>>> import numpy as np
>>> from numpy import linalg as LA
>>> np.set_printoptions(suppress=True, linewidth=200)
>>> rng = np.random.default_rng(82)
>>> m1 = np.triu(rng.random((3, 3)) < 0.8, 1).astype(int)
>>> m1 = m1 + m1.T
>>> m1
array([[0, 0, 1],
       [0, 0, 0],
       [1, 0, 0]])
>>> # looks like rank 2
>>> m1 @ m1.T
array([[1, 0, 0],
       [0, 0, 0],
       [0, 0, 1]])
>>> print(m1[:, 2] @ m1[:, 1])
0
>>> np.round(LA.pinv(m1), 2)
array([[0., 0., 1.],
       [0., 0., 0.],
       [1., 0., 0.]])
>>> np.round(np.sort(np.abs(LA.eigvals(m1))), 2)
array([0., 1., 1.])
>>> W1 = np.array([[-3, -2, 1, 2, 0], [5, -1, 4, 4, 3], [-4, 1, 4, -1, 0]])
>>> b = np.array([-2, 1, 0, -3, -1])
>>> hid = np.maximum(m1 @ W1 + b, 0)
>>> LA.matrix_rank(hid)
np.int64(2)
>>> np.round((hid > 0).mean(axis=0), 2)
array([0.  , 0.67, 0.67, 0.  , 0.  ])
>>> (hid > 0).astype(int)
array([[0, 1, 1, 0, 0],
       [0, 1, 0, 0, 0],
       [0, 0, 1, 0, 0]])
>>> hid
array([[0, 2, 4, 0, 0],
       [0, 1, 0, 0, 0],
       [0, 0, 1, 0, 0]])
>>> W2 = np.array([[-1, -1, -3], [-3, 0, -1], [0, -1, -1], [-3, -2, -1], [-2, -1, -3]])
>>> print(W1 @ W2)
[[  3  -2   8]
 [-20 -20 -31]
 [  4   2   8]]
>>> hid @ W2
array([[-6, -4, -6],
       [-3,  0, -1],
       [ 0, -1, -1]])
>>> print((hid @ W2).round(6).argmax(axis=1))
[1 1 0]
>>> [round(float(LA.det(m1[:i, :i])), 2) + 0 for i in range(1, 4)]
[0.0, 0.0, 0.0]
>>> round(float(LA.eigvalsh(m1).min()), 2)
-1.0
>>> print(np.all(LA.eigvalsh(m1) > 0))
False
>>> E = np.load("test7.npy")
>>> print(E)
[[1.   0.5  0.25 0.12 0.06]
 [0.5  1.   0.5  0.25 0.12]
 [0.25 0.5  1.   0.5  0.25]
 [0.12 0.25 0.5  1.   0.5 ]
 [0.06 0.12 0.25 0.5  1.  ]]
>>> # symmetric
>>> low = LA.cholesky(E)
>>> np.round(np.diag(low) ** 2, 2)
array([1.  , 0.75, 0.75, 0.75, 0.75])
>>> LA.eigvalsh(E).min() > 0
np.True_
>>> x = np.ones(5)
>>> for _ in range(7):
...     x = E @ x
...     x /= LA.norm(x)
...     print(round(x @ E @ x, 2))
... 
2.25
2.26
2.26
2.26
2.26
2.26
2.26
>>> x.round(2)
array([0.36, 0.48, 0.53, 0.48, 0.36])
>>> round(float(LA.eigvalsh(E)[-1]), 2)
2.26
>>> w, evecs = LA.eigh(E)
>>> x = np.array([2, 2, 5, 4, 4])
>>> (np.sign(evecs[:, -1].round(6)) == np.sign(evecs[0, -1].round(6))).astype(int)
array([1, 1, 1, 1, 1])
>>> np.round(evecs * np.abs(w) @ evecs.T, 2)
array([[1.  , 0.5 , 0.25, 0.12, 0.06],
       [0.5 , 1.  , 0.5 , 0.25, 0.12],
       [0.25, 0.5 , 1.  , 0.5 , 0.25],
       [0.12, 0.25, 0.5 , 1.  , 0.5 ],
       [0.06, 0.12, 0.25, 0.5 , 1.  ]])
>>> np.round(LA.eigvalsh(E[1:, 1:]), 2)
array([0.38, 0.54, 1.  , 2.08])
>>> x @ E @ x
np.float64(138.8)
>>> np.round(evecs * np.sqrt(w) @ evecs.T, 2)
array([[0.96, 0.25, 0.09, 0.04, 0.02],
       [0.25, 0.93, 0.24, 0.09, 0.04],
       [0.09, 0.24, 0.93, 0.24, 0.09],
       [0.04, 0.09, 0.24, 0.93, 0.25],
       [0.02, 0.04, 0.09, 0.25, 0.96]])
>>> ang = np.radians(120)
>>> r_ = np.eye(5)
>>> r_[2, 2] = r_[4, 4] = np.cos(ang)
>>> r_[2, 4], r_[4, 2] = -np.sin(ang), np.sin(ang)
>>> print(r_.round(2))
[[ 1.    0.    0.    0.    0.  ]
 [ 0.    1.    0.    0.    0.  ]
 [ 0.    0.   -0.5   0.   -0.87]
 [ 0.    0.    0.    1.    0.  ]
 [ 0.    0.    0.87  0.   -0.5 ]]
>>> B = E @ r_.T
>>> print(np.allclose(E @ E.T, B @ B.T))
True
>>> np.allclose(LA.norm(E, axis=1), LA.norm(B, axis=1))
True
>>> B.round(2)
array([[ 1.  ,  0.5 , -0.18,  0.12,  0.19],
       [ 0.5 ,  1.  , -0.35,  0.25,  0.37],
       [ 0.25,  0.5 , -0.72,  0.5 ,  0.74],
       [ 0.12,  0.25, -0.68,  1.  ,  0.18],
       [ 0.06,  0.12, -0.99,  0.5 , -0.28]])
>>> np.round(np.abs(B - E).max(axis=0), 2)
array([0.  , 0.  , 1.72, 0.  , 1.28])
>>> round(LA.det(r_), 2), np.trace(r_)
(np.float64(1.0), np.float64(2.0))
>>> def softmax(z):
...     e = np.exp(z - z.max(axis=-1, keepdims=True))
...     return e / e.sum(axis=-1, keepdims=True)
... 
>>> np.round(softmax(B).sum(axis=1), 2)
array([1., 1., 1., 1., 1.])
>>> att = B @ B.T / np.sqrt(5)
>>> np.round(softmax(att)[4] @ B, 2)
array([ 0.33,  0.43, -0.63,  0.51,  0.21])
>>> print(softmax(att).round(6).argmax(axis=1))
[0 1 2 3 4]
>>> np.round(softmax(att), 2)
array([[0.25, 0.23, 0.2 , 0.17, 0.16],
       [0.2 , 0.25, 0.22, 0.18, 0.15],
       [0.17, 0.21, 0.24, 0.21, 0.17],
       [0.15, 0.18, 0.22, 0.25, 0.2 ],
       [0.16, 0.17, 0.2 , 0.23, 0.25]])
